% ipython --no-banner

In [1]: import numpy as np

In [2]: import numpy.linalg as la

In [3]: np.set_printoptions(suppress=True, linewidth=140)

In [4]: mat = np.load("layer3.npy")

In [5]: mat
Out[5]: 
array([[-14.,  10.,   2.,  -6.],
       [ -8.,   6.,   0.,  -4.],
       [-12.,   8.,   4.,  -4.],
       [ 20., -14.,  -4.,   8.]])

In [6]: B = np.array([[2, 0, -1], [2, 2, 3], [-3, 3, -3], [3, 1, 1]])

In [7]: np.einsum("ik,kj->ji", mat, B)
Out[7]: 
array([[-32., -16., -32.,  48.],
       [ 20.,   8.,  24., -32.],
       [ 32.,  22.,  20., -42.]])

In [8]: mat @ B
Out[8]: 
array([[-32.,  20.,  32.],
       [-16.,   8.,  22.],
       [-32.,  24.,  20.],
       [ 48., -32., -42.]])

In [9]: np.vstack([mat, B.T]).shape
Out[9]: (7, 4)

In [10]: np.einsum("ij,ij->i", mat, mat)
Out[10]: array([336., 116., 240., 676.])

In [11]: rng = np.random.default_rng(96)

In [12]: lab = rng.permutation(4)

In [13]: lab
Out[13]: array([1, 2, 0, 3])

In [14]: B = mat[lab][:, lab]

In [15]: np.diag(B)
Out[15]: array([  6.,   4., -14.,   8.])

In [16]: np.round(np.sort(np.abs(la.eigvals(B))), 2) + 0
Out[16]: array([0., 0., 2., 2.])

In [17]: np.trace(B)
Out[17]: np.float64(4.0)

In [18]: Uu, sig, vt = la.svd(mat)

In [19]: evecs = vt[:(sig > 1e-8).sum()]

In [20]: x = mat[0] + -1 * mat[2] + rng.integers(2) * np.eye(4)[0]

In [21]: x
Out[21]: array([-2.,  2., -2., -2.])

In [22]: np.allclose(evecs.T @ evecs @ x, x)
Out[22]: True

In [23]: la.matrix_rank(np.vstack([mat, x]))
Out[23]: np.int64(2)

In [24]: np.round(np.diag(evecs.T @ evecs), 2)
Out[24]: array([0.6 , 0.31, 0.83, 0.26])

In [25]: mat.shape
Out[25]: (4, 4)

In [26]: la.matrix_rank(mat)
Out[26]: np.int64(2)

In [27]: np.unravel_index(np.abs(mat).argmax(), mat.shape)
Out[27]: (np.int64(3), np.int64(0))

In [28]: mat.sum(axis=0)
Out[28]: array([-14.,  10.,   2.,  -6.])

In [29]: mat.mean(axis=0)
Out[29]: array([-3.5,  2.5,  0.5, -1.5])

In [30]: data = np.loadtxt("sample9.csv", delimiter=",")

In [31]: data
Out[31]: 
array([[ 0.83, -1.17, -0.03, -0.93,  0.23,  0.4 , -0.68, -1.3 ,  1.89],
       [ 2.03, -0.19, -2.86, -0.2 ,  0.94, -3.27,  0.28, -3.68,  2.47],
       [-0.99,  0.66,  1.17,  0.78,  0.15,  0.63, -0.69,  1.5 , -1.41],
       [-0.54, -0.58,  1.14, -0.62, -0.74,  1.92,  0.2 ,  1.24, -0.34],
       [ 0.03, -0.59,  0.25, -0.67, -0.53,  0.94,  0.42,  0.22,  0.29],
       [-0.66, -0.78,  1.29, -0.93, -1.17,  2.49,  0.66,  1.62, -0.48],
       [ 2.07,  0.31, -3.65,  0.05,  0.73, -4.1 ,  1.2 , -3.74,  1.97],
       [-1.38,  0.53,  1.5 ,  0.43, -0.62,  1.59,  0.17,  2.44, -2.02],
       [ 0.94, -0.21, -1.55, -0.42, -0.09, -1.26,  0.97, -1.5 ,  1.  ],
       [-0.32, -0.25,  1.04,  0.01,  0.24,  0.91, -1.03,  0.48,  0.04],
       [ 0.56, -0.96,  0.81, -0.33,  1.07,  0.43, -2.3 , -1.18,  1.86],
       [ 1.04, -1.3 , -0.99, -1.55, -0.81,  0.37,  1.32, -1.26,  1.7 ],
       [-1.34,  0.74,  1.43,  0.73, -0.27,  1.15, -0.22,  2.22, -2.  ]])

In [32]: r = la.matrix_rank(data)

In [33]: r
Out[33]: np.int64(3)

In [34]: ns = la.svd(data)[2][r:].T

In [35]: ns.shape
Out[35]: (9, 6)

In [36]: F = np.load("m.npy")

In [37]: F
Out[37]: 
array([[0, 1, 2, 1, 2, 3, 2, 3, 0],
       [0, 0, 3, 0, 2, 2, 2, 2, 0],
       [0, 0, 0, 3, 1, 1, 2, 1, 1],
       [0, 0, 0, 0, 1, 3, 0, 3, 0],
       [0, 0, 0, 0, 0, 2, 0, 2, 2],
       [0, 0, 0, 0, 0, 0, 1, 0, 1],
       [0, 0, 0, 0, 0, 0, 0, 1, 0],
       [0, 0, 0, 0, 0, 0, 0, 0, 3],
       [0, 0, 0, 0, 0, 0, 0, 0, 0]])

In [38]: blk = np.stack([data, 3 * data, data[::-1]])

In [39]: np.round(np.einsum("bij,cij->bc", blk, blk), 2)
Out[39]: 
array([[ 212.67,  638.01,   85.39],
       [ 638.01, 1914.04,  256.16],
       [  85.39,  256.16,  212.67]])

In [40]: blk.shape
Out[40]: (3, 13, 9)

In [41]: (blk @ data.T).shape
Out[41]: (3, 13, 13)

In [42]: K = np.loadtxt("mat.csv", delimiter=",")

In [43]: K
Out[43]: 
array([[ 1.68, -0.33,  0.36, -0.88, -1.45, -0.51,  0.22,  0.06,  2.25, -0.24,  0.67,  1.05, -1.76, -2.78],
       [-1.82, -1.77,  1.34,  0.63,  0.85, -0.19, -0.11, -1.02, -2.3 ,  0.47, -0.4 , -2.4 ,  3.23,  2.19],
       [ 1.91,  3.36, -2.69,  2.12,  1.28,  2.93, -0.43,  3.53, -0.88, -0.26, -1.57,  1.1 , -3.67, -0.55],
       [-4.55, -1.76,  1.25, -1.95,  0.43, -3.16,  0.52, -4.35,  0.37,  0.19,  1.2 , -0.15,  6.13,  4.15],
       [ 1.17, -1.35,  1.17, -0.04, -0.87,  0.1 , -0.15,  0.29, -0.57,  0.18,  0.22, -1.27, -1.01, -1.51],
       [ 0.12, -3.56,  2.76,  1.55, -0.02, -0.1 ,  0.65, -0.86,  2.01,  0.23, -1.21, -1.73,  4.89, -2.33],
       [ 5.51, -1.35,  1.51, -1.79, -3.92,  0.29, -0.72,  2.09, -0.76,  0.07,  1.95, -1.24, -8.85, -5.97],
       [-2.08, -0.67,  0.52, -1.66, -0.22, -1.78,  0.02, -2.14, -0.73,  0.14,  1.21, -0.25,  1.53,  2.35],
       [-0.71,  1.5 , -1.39,  1.21,  1.33,  0.34,  0.76,  0.01,  3.79, -0.49, -1.34,  2.71,  3.01, -0.29],
       [-2.4 ,  0.92, -0.96,  0.44,  1.51, -0.67,  0.74, -1.4 ,  2.82, -0.32, -0.78,  2.14,  4.61,  1.73],
       [-1.24, -3.17,  2.56, -0.44, -0.41, -1.03, -0.18, -1.66, -2.47,  0.6 ,  0.55, -3.19,  2.36,  1.18]])

In [44]: r = la.matrix_rank(K)

In [45]: r
Out[45]: np.int64(4)

In [46]: ns = la.svd(K)[2][r:].T

In [47]: la.matrix_rank(K.T @ K), la.matrix_rank(K @ K.T)
Out[47]: (np.int64(4), np.int64(4))

In [48]: np.allclose(K @ ns, 0)
Out[48]: True

In [49]: feats = np.load("block19.npy")

In [50]: feats
Out[50]: 
array([[5, 4, 3, 4, 0, 2, 5],
       [0, 3, 0, 0, 1, 5, 4],
       [0, 0, 0, 4, 0, 5, 3],
       [0, 0, 0, 5, 1, 5, 2],
       [0, 0, 0, 0, 1, 0, 2],
       [0, 0, 0, 0, 0, 1, 0],
       [0, 0, 0, 0, 0, 0, 2]])

In [51]: la.matrix_rank(feats - feats[0, 0] * np.eye(7))
Out[51]: np.int64(6)

In [52]: np.prod(np.diag(feats)), round(la.det(feats), 2)
Out[52]: (np.int64(0), np.float64(0.0))

In [53]: feats @ feats
Out[53]: 
array([[25, 32, 15, 52,  8, 67, 68],
       [ 0,  9,  0,  0,  4, 20, 22],
       [ 0,  0,  0, 20,  4, 25, 14],
       [ 0,  0,  0, 25,  6, 30, 16],
       [ 0,  0,  0,  0,  1,  0,  6],
       [ 0,  0,  0,  0,  0,  1,  0],
       [ 0,  0,  0,  0,  0,  0,  4]])

In [54]: def softmax(z):
    ...:     e = np.exp(z - z.max(axis=-1, keepdims=True))
    ...:     return e / e.sum(axis=-1, keepdims=True)
    ...: 

In [55]: np.round(softmax(feats[2]), 2) + 0
Out[55]: array([0.  , 0.  , 0.  , 0.24, 0.  , 0.65, 0.09])

In [56]: np.round(softmax(feats[2] + 5), 2) + 0
Out[56]: array([0.  , 0.  , 0.  , 0.24, 0.  , 0.65, 0.09])

In [57]: np.round(softmax(feats).sum(axis=1), 2)
Out[57]: array([1., 1., 1., 1., 1., 1., 1.])

In [58]: np.round(softmax(10 * feats[2]), 2) + 0
Out[58]: array([0., 0., 0., 0., 0., 1., 0.])

In [59]: S = feats @ feats.T / np.sqrt(7)

In [60]: np.round(softmax(S + np.triu(np.full(S.shape, -np.inf), 1)), 2) + 0
Out[60]: 
array([[1.  , 0.  , 0.  , 0.  , 0.  , 0.  , 0.  ],
       [0.03, 0.97, 0.  , 0.  , 0.  , 0.  , 0.  ],
       [0.03, 0.01, 0.96, 0.  , 0.  , 0.  , 0.  ],
       [0.  , 0.  , 0.18, 0.82, 0.  , 0.  , 0.  ],
       [0.45, 0.31, 0.1 , 0.07, 0.07, 0.  , 0.  ],
       [0.09, 0.27, 0.27, 0.27, 0.04, 0.06, 0.  ],
       [0.49, 0.23, 0.11, 0.05, 0.05, 0.01, 0.05]])

In [61]: np.round(softmax(S)[2] @ feats, 2)
Out[61]: array([0.07, 0.06, 0.04, 4.57, 0.59, 4.96, 2.45])

In [62]: softmax(S).round(6).argmax(axis=1)
Out[62]: array([0, 1, 3, 3, 0, 1, 0])

In [63]: E = np.diag(np.array([1, 1, 1, -1, 2, 1, 0, -1, -1, 0, -2])) + 5 * np.eye(11, k=1) + 5 * np.eye(11, k=-1)

In [64]: E
Out[64]: 
array([[ 1.,  5.,  0.,  0.,  0.,  0.,  0.,  0.,  0.,  0.,  0.],
       [ 5.,  1.,  5.,  0.,  0.,  0.,  0.,  0.,  0.,  0.,  0.],
       [ 0.,  5.,  1.,  5.,  0.,  0.,  0.,  0.,  0.,  0.,  0.],
       [ 0.,  0.,  5., -1.,  5.,  0.,  0.,  0.,  0.,  0.,  0.],
       [ 0.,  0.,  0.,  5.,  2.,  5.,  0.,  0.,  0.,  0.,  0.],
       [ 0.,  0.,  0.,  0.,  5.,  1.,  5.,  0.,  0.,  0.,  0.],
       [ 0.,  0.,  0.,  0.,  0.,  5.,  0.,  5.,  0.,  0.,  0.],
       [ 0.,  0.,  0.,  0.,  0.,  0.,  5., -1.,  5.,  0.,  0.],
       [ 0.,  0.,  0.,  0.,  0.,  0.,  0.,  5., -1.,  5.,  0.],
       [ 0.,  0.,  0.,  0.,  0.,  0.,  0.,  0.,  5.,  0.,  5.],
       [ 0.,  0.,  0.,  0.,  0.,  0.,  0.,  0.,  0.,  5., -2.]])

In [65]: np.round(np.sort(np.abs(la.eigvals(E))), 2)
Out[65]: array([ 0.13,  2.6 ,  2.87,  4.89,  4.99,  6.87,  7.39,  8.56,  8.69,  9.82, 10.21])

In [66]: E @ E
Out[66]: 
array([[ 26.,  10.,  25.,   0.,   0.,   0.,   0.,   0.,   0.,   0.,   0.],
       [ 10.,  51.,  10.,  25.,   0.,   0.,   0.,   0.,   0.,   0.,   0.],
       [ 25.,  10.,  51.,   0.,  25.,   0.,   0.,   0.,   0.,   0.,   0.],
       [  0.,  25.,   0.,  51.,   5.,  25.,   0.,   0.,   0.,   0.,   0.],
       [  0.,   0.,  25.,   5.,  54.,  15.,  25.,   0.,   0.,   0.,   0.],
       [  0.,   0.,   0.,  25.,  15.,  51.,   5.,  25.,   0.,   0.,   0.],
       [  0.,   0.,   0.,   0.,  25.,   5.,  50.,  -5.,  25.,   0.,   0.],
       [  0.,   0.,   0.,   0.,   0.,  25.,  -5.,  51., -10.,  25.,   0.],
       [  0.,   0.,   0.,   0.,   0.,   0.,  25., -10.,  51.,  -5.,  25.],
       [  0.,   0.,   0.,   0.,   0.,   0.,   0.,  25.,  -5.,  50., -10.],
       [  0.,   0.,   0.,   0.,   0.,   0.,   0.,   0.,  25., -10.,  29.]])

In [67]: (E + E.T) / 2
Out[67]: 
array([[ 1.,  5.,  0.,  0.,  0.,  0.,  0.,  0.,  0.,  0.,  0.],
       [ 5.,  1.,  5.,  0.,  0.,  0.,  0.,  0.,  0.,  0.,  0.],
       [ 0.,  5.,  1.,  5.,  0.,  0.,  0.,  0.,  0.,  0.,  0.],
       [ 0.,  0.,  5., -1.,  5.,  0.,  0.,  0.,  0.,  0.,  0.],
       [ 0.,  0.,  0.,  5.,  2.,  5.,  0.,  0.,  0.,  0.,  0.],
       [ 0.,  0.,  0.,  0.,  5.,  1.,  5.,  0.,  0.,  0.,  0.],
       [ 0.,  0.,  0.,  0.,  0.,  5.,  0.,  5.,  0.,  0.,  0.],
       [ 0.,  0.,  0.,  0.,  0.,  0.,  5., -1.,  5.,  0.,  0.],
       [ 0.,  0.,  0.,  0.,  0.,  0.,  0.,  5., -1.,  5.,  0.],
       [ 0.,  0.,  0.,  0.,  0.,  0.,  0.,  0.,  5.,  0.,  5.],
       [ 0.,  0.,  0.,  0.,  0.,  0.,  0.,  0.,  0.,  5., -2.]])

In [68]: np.round(la.norm(E, 2) / la.norm(E), 2)
Out[68]: np.float64(0.45)

In [69]: np.round(np.abs(la.svd(E)[2][-1]), 2)
Out[69]: array([0.36, 0.06, 0.35, 0.12, 0.38, 0.27, 0.33, 0.26, 0.39, 0.17, 0.39])

In [70]: [round(float(x), 2) for x in la.svd(E, compute_uv=False)[:3]]
Out[70]: [10.21, 9.82, 8.69]

In [71]: np.argsort(-la.norm(E, axis=0).round(6), kind="stable")[:3]
Out[71]: array([4, 1, 2])

In [72]: O, r_ = la.qr(E)

In [73]: np.allclose(r_.T @ r_, E.T @ E)
Out[73]: True

In [74]: O.round(2)
Out[74]: 
array([[-0.2 ,  0.67,  0.19, -0.4 , -0.23,  0.21,  0.16, -0.18, -0.09,  0.14, -0.36],
       [-0.98, -0.13, -0.04,  0.08,  0.05, -0.04, -0.03,  0.04,  0.02, -0.03,  0.07],
       [-0.  ,  0.73, -0.18,  0.38,  0.22, -0.2 , -0.16,  0.17,  0.09, -0.14,  0.34],
       [-0.  ,  0.  , -0.96, -0.16, -0.09,  0.08,  0.06, -0.07, -0.04,  0.06, -0.14],
       [-0.  ,  0.  , -0.  ,  0.81, -0.24,  0.22,  0.17, -0.19, -0.1 ,  0.15, -0.37],
       [-0.  ,  0.  , -0.  ,  0.  , -0.91, -0.17, -0.13,  0.15,  0.07, -0.12,  0.29],
       [-0.  ,  0.  , -0.  ,  0.  , -0.  ,  0.91, -0.14,  0.16,  0.08, -0.13,  0.31],
       [-0.  ,  0.  , -0.  ,  0.  , -0.  ,  0.  , -0.94, -0.15, -0.07,  0.12, -0.29],
       [-0.  ,  0.  , -0.  ,  0.  , -0.  ,  0.  , -0.  ,  0.91, -0.1 ,  0.15, -0.37],
       [-0.  ,  0.  , -0.  ,  0.  , -0.  ,  0.  , -0.  ,  0.  , -0.97, -0.09,  0.21],
       [-0.  ,  0.  , -0.  ,  0.  , -0.  ,  0.  , -0.  ,  0.  , -0.  ,  0.93,  0.37]])

In [75]: O.shape, r_.shape
Out[75]: ((11, 11), (11, 11))

In [76]: M = np.load("out1.npy")

In [77]: M
Out[77]: 
array([[-21.07,  15.85,  -7.93,  -5.24, -13.18,   2.66,  -7.92, -15.82,  -7.93,  -2.65,  21.1 , -23.74],
       [ -4.85,   3.59,  -1.8 ,  -1.22,  -3.04,   0.57,  -1.81,  -3.59,  -1.84,  -0.6 ,   4.81,  -5.44],
       [ -7.43,   5.59,  -2.78,  -1.83,  -4.62,   0.92,  -2.8 ,  -5.56,  -2.79,  -0.9 ,   7.43,  -8.37],
       [ -2.71,   2.01,  -1.03,  -0.68,  -1.68,   0.35,  -1.  ,  -2.01,  -1.03,  -0.36,   2.7 ,  -3.02],
       [ -7.67,   5.75,  -2.87,  -1.9 ,  -4.79,   0.94,  -2.87,  -5.75,  -2.88,  -0.95,   7.62,  -8.64],
       [ -0.31,   0.25,  -0.13,  -0.09,  -0.21,   0.04,  -0.11,  -0.27,  -0.13,  -0.03,   0.33,  -0.37],
       [  6.6 ,  -4.95,   2.48,   1.67,   4.1 ,  -0.84,   2.48,   4.95,   2.46,   0.82,  -6.63,   7.43],
       [ -3.15,   2.35,  -1.16,  -0.78,  -1.94,   0.38,  -1.19,  -2.35,  -1.21,  -0.42,   3.14,  -3.51],
       [ -1.16,   0.84,  -0.43,  -0.29,  -0.72,   0.13,  -0.41,  -0.87,  -0.39,  -0.14,   1.15,  -1.33],
       [  2.23,  -1.67,   0.82,   0.56,   1.39,  -0.25,   0.79,   1.62,   0.8 ,   0.3 ,  -2.19,   2.44],
       [ -5.2 ,   3.89,  -1.93,  -1.28,  -3.23,   0.63,  -1.92,  -3.92,  -1.94,  -0.66,   5.17,  -5.87],
       [ -9.68,   7.25,  -3.65,  -2.43,  -6.05,   1.2 ,  -3.6 ,  -7.23,  -3.59,  -1.21,   9.68, -10.86],
       [ -4.24,   3.19,  -1.61,  -1.07,  -2.65,   0.52,  -1.6 ,  -3.16,  -1.58,  -0.52,   4.27,  -4.78],
       [ -1.05,   0.77,  -0.42,  -0.29,  -0.7 ,   0.13,  -0.37,  -0.8 ,  -0.41,  -0.16,   1.09,  -1.17],
       [ -3.37,   2.52,  -1.24,  -0.83,  -2.13,   0.41,  -1.26,  -2.54,  -1.25,  -0.4 ,   3.37,  -3.77],
       [  6.81,  -5.15,   2.54,   1.72,   4.24,  -0.8 ,   2.56,   5.11,   2.54,   0.88,  -6.8 ,   7.66],
       [  1.6 ,  -1.21,   0.61,   0.38,   1.03,  -0.23,   0.61,   1.2 ,   0.62,   0.2 ,  -1.57,   1.77],
       [  2.77,  -2.09,   1.06,   0.69,   1.72,  -0.34,   1.09,   2.1 ,   1.04,   0.36,  -2.75,   3.11],
       [ -1.41,   1.09,  -0.55,  -0.37,  -0.88,   0.21,  -0.55,  -1.06,  -0.54,  -0.16,   1.43,  -1.61],
       [-16.57,  12.39,  -6.2 ,  -4.15, -10.35,   2.08,  -6.18, -12.43,  -6.21,  -2.09,  16.54, -18.64],
       [  7.09,  -5.28,   2.64,   1.77,   4.45,  -0.9 ,   2.69,   5.29,   2.64,   0.88,  -7.1 ,   7.95],
       [  9.37,  -7.01,   3.53,   2.34,   5.82,  -1.16,   3.54,   7.03,   3.51,   1.18,  -9.35,  10.51],
       [  3.36,  -2.5 ,   1.24,   0.84,   2.11,  -0.42,   1.24,   2.5 ,   1.25,   0.43,  -3.36,   3.75],
       [  4.33,  -3.29,   1.66,   1.07,   2.72,  -0.55,   1.65,   3.28,   1.63,   0.58,  -4.38,   4.92],
       [  8.46,  -6.4 ,   3.16,   2.15,   5.32,  -1.06,   3.23,   6.39,   3.16,   1.07,  -8.5 ,   9.57],
       [  5.63,  -4.22,   2.1 ,   1.38,   3.5 ,  -0.72,   2.15,   4.25,   2.09,   0.72,  -5.63,   6.34],
       [  8.9 ,  -6.64,   3.34,   2.22,   5.53,  -1.16,   3.32,   6.68,   3.35,   1.1 ,  -8.89,  10.  ],
       [  2.97,  -2.21,   1.11,   0.76,   1.86,  -0.35,   1.11,   2.25,   1.12,   0.35,  -3.  ,   3.33],
       [-15.74,  11.81,  -5.89,  -3.97,  -9.83,   1.98,  -5.9 , -11.8 ,  -5.89,  -1.95,  15.72, -17.68],
       [ -1.6 ,   1.21,  -0.59,  -0.43,  -1.03,   0.19,  -0.63,  -1.18,  -0.6 ,  -0.19,   1.58,  -1.82]])

In [78]: Uu, sig, vt = la.svd(M)

In [79]: np.argmax(sig[:-1] / (sig[1:] + 1e-6)) + 1
Out[79]: np.int64(1)

In [80]: sig.round(2)
Out[80]: array([96.08,  0.15,  0.13,  0.12,  0.11,  0.11,  0.09,  0.09,  0.08,  0.08,  0.07,  0.06])

In [81]: B = Uu[:, :1] @ np.diag(sig[:1]) @ vt[:1]

In [82]: la.matrix_rank(B)
Out[82]: np.int64(1)
